In [1]: import numpy as np

In [2]: from numpy import linalg as LA

In [3]: np.set_printoptions(precision=2, suppress=True, linewidth=100, sign=" ")

In [4]: tidy = lambda a: np.round(a, 2) + 0

In [5]: cent = np.sign(np.array([[-3, 3, 1], [1, -1, 1], [-1, 1, 0]]))

In [6]: Y = (np.tril(cent, -1) + np.eye(3)) @ (np.triu(cent, 1) + np.eye(3))

In [7]: ev = np.array([1, -1, 0])

In [8]: F = np.rint(Y * ev @ LA.inv(Y)) + 0

In [9]: F
Out[9]: 
array([[ 5., -3.,  1.],
       [ 8., -5.,  2.],
       [-2.,  1.,  0.]])

In [10]: Uu, sv, Vh = LA.svd(F, full_matrices=False)

In [11]: Uu.shape, sv.shape, Vh.shape
Out[11]: ((3, 3), (3,), (3, 3))

In [12]: tidy(Uu.T @ Uu)
Out[12]: 
array([[ 1.,  0.,  0.],
       [ 0.,  1.,  0.],
       [ 0.,  0.,  1.]])

In [13]: tidy(np.sqrt((sv ** 2).sum())), tidy(LA.norm(F))
Out[13]: (np.float64(11.53), np.float64(11.53))

In [14]: tidy(Vh @ Vh.T)
Out[14]: 
array([[ 1.,  0.,  0.],
       [ 0.,  1.,  0.],
       [ 0.,  0.,  1.]])

In [15]: tidy(sv / sv[0])
Out[15]: array([ 1.  ,  0.05,  0.  ])

In [16]: r0, r1 = F[2], F[0]

In [17]: r0 @ r0
Out[17]: np.float64(5.0)

In [18]: pr = (r0 @ r1) / (r0 @ r0) * r0

In [19]: pr
Out[19]: array([ 5.2, -2.6, -0. ])

In [20]: tidy((r1 - pr) @ r0)
Out[20]: np.float64(0.0)

In [21]: mat = np.load("a.npy")

In [22]: mat
Out[22]: 
array([[ 0,  1,  0,  0,  0,  0],
       [ 1,  0,  0,  0,  0,  0],
       [ 0,  0,  0,  1,  0,  0],
       [ 0,  0,  0,  0,  0,  0]])

In [23]: # looks like rank 3

In [24]: Uu, sv, Vh = LA.svd(mat)

In [25]: evecs = Vh[:(sv > 1e-8).sum()]

In [26]: rng = np.random.default_rng(4351)

In [27]: vec = mat[2] + 3 * mat[0] + rng.integers(2) * np.eye(6)[5]

In [28]: vec
Out[28]: array([ 0.,  3.,  0.,  1.,  0.,  0.])

In [29]: np.diag(evecs.T @ evecs)
Out[29]: array([ 1.,  1.,  0.,  1.,  0.,  0.])
